>>> import numpy as np
>>> from numpy import linalg as LA
>>> np.set_printoptions(precision=4, suppress=True, linewidth=100)
>>> def tidy(a):
...     return np.round(a, 4) + 0
... 
>>> M = np.loadtxt("m.csv", delimiter=",")
>>> M
array([[0., 2., 3., 3.],
       [0., 0., 0., 1.],
       [0., 0., 0., 0.],
       [0., 0., 0., 0.]])
>>> LA.matrix_rank(M, rtol=0.1)
np.int64(2)
>>> [round(float(x), 4) for x in LA.svd(M, compute_uv=False)[:3]]
[4.735, 0.7615, 0.0]
>>> rank = LA.matrix_rank(M)
>>> rank
np.int64(2)
>>> null = LA.svd(M)[2][rank:].T
>>> print([int(LA.matrix_rank(np.delete(M, i, axis=0))) for i in range(4)])
[1, 1, 2, 2]
>>> np.allclose(M @ null, 0)
True
>>> print([int(LA.matrix_rank(M[:i])) for i in range(1, len(M) + 1)])
[1, 2, 2, 2]
>>> data = np.load("layer18.npy")
>>> data
array([[-0.21, -0.21, -0.42, -0.28, -0.35],
       [ 0.  ,  0.  ,  0.  ,  0.  ,  0.  ],
       [ 0.15,  0.15,  0.3 ,  0.2 ,  0.25]])
>>> tidy(LA.det(M[::-1]))
np.float64(0.0)
>>> np.poly(M)
array([1., 0., 0., 0., 0.])
>>> np.kron(np.eye(2, dtype=int), M)
array([[0., 2., 3., 3., 0., 0., 0., 0.],
       [0., 0., 0., 1., 0., 0., 0., 0.],
       [0., 0., 0., 0., 0., 0., 0., 0.],
       [0., 0., 0., 0., 0., 0., 0., 0.],
       [0., 0., 0., 0., 0., 2., 3., 3.],
       [0., 0., 0., 0., 0., 0., 0., 1.],
       [0., 0., 0., 0., 0., 0., 0., 0.],
       [0., 0., 0., 0., 0., 0., 0., 0.]])
>>> tidy(data @ LA.pinv(data) @ data)
array([[-0.21, -0.21, -0.42, -0.28, -0.35],
       [ 0.  ,  0.  ,  0.  ,  0.  ,  0.  ],
       [ 0.15,  0.15,  0.3 ,  0.2 ,  0.25]])
>>> tidy(np.trace(LA.pinv(data) @ data))
np.float64(1.0)
>>> np.abs(np.diag(LA.qr(data)[1])) > 1e-9
array([ True, False, False])
>>> u = np.array([1, 0])
>>> print(np.correlate(M[1], M[2], "full"))
[0. 0. 0. 0. 0. 0. 0.]
>>> np.cross(M[1, :3], M[2, :3])
array([0., 0., 0.])
>>> vec = np.array([-2, 4, 8, 9, -3])
>>> np.sign((data @ vec).round(6))
array([-1.,  0.,  1.])
>>> tidy(data @ np.ones(5))
array([-1.47,  0.  ,  1.05])
>>> (data @ vec).argmax()
np.int64(2)
>>> print(data @ (2 * vec))
[-10.5   0.    7.5]
>>> np.einsum("ij,j->i", data, vec)
array([-5.25,  0.  ,  3.75])
>>> data @ vec
array([-5.25,  0.  ,  3.75])
>>> Uu, sigma, Vt = LA.svd(data)
>>> print(tidy(sigma))
[0.8385 0.     0.    ]
>>> B = Uu[:, :1] @ np.diag(sigma[:1]) @ Vt[:1]
>>> print(tidy(LA.norm(data - B, 2)), tidy(sigma[1]))
0.0 0.0
>>> arr = np.load("sample19.npy")
>>> tidy(arr)
array([[-0.2055,  0.734 , -0.1402, -0.632 , -0.0032],
       [-0.6164, -0.0728, -0.4199,  0.2121, -0.6272],
       [ 0.6678, -0.1556, -0.5911, -0.265 , -0.3321],
       [ 0.0514, -0.2284,  0.642 , -0.4213, -0.5963],
       [-0.3596, -0.6161, -0.2061, -0.5549,  0.3752]])
>>> tidy(arr.T @ arr)
array([[1., 0., 0., 0., 0.],
       [0., 1., 0., 0., 0.],
       [0., 0., 1., 0., 0.],
       [0., 0., 0., 1., 0.],
       [0., 0., 0., 0., 1.]])
>>> tidy(LA.svd(arr, compute_uv=False))
array([1., 1., 1., 1., 1.])
>>> tidy(LA.norm(arr, axis=0))
array([1., 1., 1., 1., 1.])
>>> vec = np.array([0, 2, 0, -2, -4])
>>> 5 - LA.matrix_rank(arr - np.eye(5), tol=1e-8)
np.int64(1)
>>> print([p for p in range(1, 25) if np.allclose(LA.matrix_power(arr, p), np.eye(5))])
[]
>>> tidy(LA.inv(arr))
array([[-0.2055, -0.6164,  0.6678,  0.0514, -0.3596],
       [ 0.734 , -0.0728, -0.1556, -0.2284, -0.6161],
       [-0.1402, -0.4199, -0.5911,  0.642 , -0.2061],
       [-0.632 ,  0.2121, -0.265 , -0.4213, -0.5549],
       [-0.0032, -0.6272, -0.3321, -0.5963,  0.3752]])
>>> tidy(LA.det(arr))
np.float64(1.0)
>>> print(tidy(arr.T @ (arr @ vec)))
[ 0.  2.  0. -2. -4.]
>>> tidy(np.sort(np.abs(np.degrees(np.angle(LA.eigvals(arr))))))
array([  0.    ,  88.8541,  88.8541, 167.8868, 167.8868])
>>> t = np.radians(22)
>>> r_ = np.eye(5)
>>> r_[0, 0] = r_[3, 3] = np.cos(t)
>>> r_[0, 3], r_[3, 0] = -np.sin(t), np.sin(t)
>>> tidy(r_)
array([[ 0.9272,  0.    ,  0.    , -0.3746,  0.    ],
       [ 0.    ,  1.    ,  0.    ,  0.    ,  0.    ],
       [ 0.    ,  0.    ,  1.    ,  0.    ,  0.    ],
       [ 0.3746,  0.    ,  0.    ,  0.9272,  0.    ],
       [ 0.    ,  0.    ,  0.    ,  0.    ,  1.    ]])
>>> B = arr @ r_.T
>>> tidy(B)
array([[ 0.0462,  0.734 , -0.1402, -0.6629, -0.0032],
       [-0.651 , -0.0728, -0.4199, -0.0342, -0.6272],
       [ 0.7184, -0.1556, -0.5911,  0.0044, -0.3321],
       [ 0.2054, -0.2284,  0.642 , -0.3714, -0.5963],
       [-0.1255, -0.6161, -0.2061, -0.6492,  0.3752]])
>>> tidy(LA.det(r_)), tidy(np.trace(r_))
(np.float64(1.0), np.float64(4.8544))
>>> tidy(np.abs(B - arr).max(axis=0))
array([0.2517, 0.    , 0.    , 0.2694, 0.    ])
>>> np.allclose(arr, arr.T)
False
>>> tidy(np.trace(arr))
np.float64(-0.9155)
>>> tidy(np.abs(LA.eigvals(arr)).max())
np.float64(1.0)
>>> np.allclose(arr @ arr.T, arr.T @ arr)
True
>>> tidy(np.sort(np.abs(LA.eigvals(arr))))
array([1., 1., 1., 1., 1.])
>>> F = np.array([[0.0, 0.0, -8.0, 7.0],
...     [0.0, 0.0, 0.0, -1.0],
...     [-8.0, 0.0, 0.0, 0.0],
...     [7.0, -1.0, 0.0, 0.0]])
>>> rng = np.random.default_rng(547)
>>> z = rng.permutation(4)
>>> z
array([2, 0, 1, 3])
>>> B = F[z][:, z]
>>> tidy(LA.det(B)), tidy(LA.det(F[z]))
(np.float64(64.0), np.float64(64.0))
>>> np.allclose(B, F)
False
>>> print(B)
[[ 0. -8.  0.  0.]
 [-8.  0.  0.  7.]
 [ 0.  0.  0. -1.]
 [ 0.  7. -1.  0.]]
>>> print(tidy(np.sort(np.abs(LA.eigvals(B)))))
[ 0.7511  0.7511 10.6506 10.6506]
>>> w, V = LA.eig(B)
>>> tidy(w)
array([-10.6506,  10.6506,  -0.7511,   0.7511])
>>> tidy(np.sort(LA.eigvals(B @ B)))
array([  0.5642,   0.5642, 113.4358, 113.4358])
>>> print(tidy(np.sort(LA.eigvals(B.T))))
[-10.6506  -0.7511   0.7511  10.6506]
>>> tidy(np.prod(w))
np.float64(64.0)
>>> tidy(B @ V[:, 0] - w[0] * V[:, 0])
array([0., 0., 0., 0.])
>>> tidy(np.sort(LA.eigvals(LA.inv(B))))
array([-1.3313, -0.0939,  0.0939,  1.3313])
>>> tidy(np.einsum("ii->", arr))
np.float64(-0.9155)
>>> tidy(np.poly(arr))
array([ 1.    ,  0.9155,  0.0063, -0.0063, -0.9155, -1.    ])
>>> O, V = LA.qr(F[:, :3])[0], LA.qr(F[:, 3:])[0]
>>> sigma = LA.svd(O.T @ V, compute_uv=False)
>>> print(tidy(LA.norm(O @ O.T - V @ V.T, 2)))
1.0
>>> tidy(sigma)
array([0.9899])
>>> (sigma > 0.9).sum()
np.int64(1)
>>> tidy(np.degrees(np.arccos(sigma.clip(0, 1))))
array([8.1301])
>>> mat = np.load("dump.npy")
>>> tidy(mat)
array([[0.0149, 0.0745, 0.0447, 0.0844],
       [0.0745, 0.3725, 0.2235, 0.4222],
       [0.0447, 0.2235, 0.1341, 0.2533],
       [0.0844, 0.4222, 0.2533, 0.4785]])
>>> tidy(LA.eigvals(mat).sum().real)
np.float64(1.0)
>>> np.einsum("ii->", mat)
np.float64(1.0)
>>> tidy(np.kron(np.eye(2, dtype=int), mat))
array([[0.0149, 0.0745, 0.0447, 0.0844, 0.    , 0.    , 0.    , 0.    ],
       [0.0745, 0.3725, 0.2235, 0.4222, 0.    , 0.    , 0.    , 0.    ],
       [0.0447, 0.2235, 0.1341, 0.2533, 0.    , 0.    , 0.    , 0.    ],
       [0.0844, 0.4222, 0.2533, 0.4785, 0.    , 0.    , 0.    , 0.    ],
       [0.    , 0.    , 0.    , 0.    , 0.0149, 0.0745, 0.0447, 0.0844],
       [0.    , 0.    , 0.    , 0.    , 0.0745, 0.3725, 0.2235, 0.4222],
       [0.    , 0.    , 0.    , 0.    , 0.0447, 0.2235, 0.1341, 0.2533],
       [0.    , 0.    , 0.    , 0.    , 0.0844, 0.4222, 0.2533, 0.4785]])
>>> tidy(LA.det(mat.T))
np.float64(0.0)
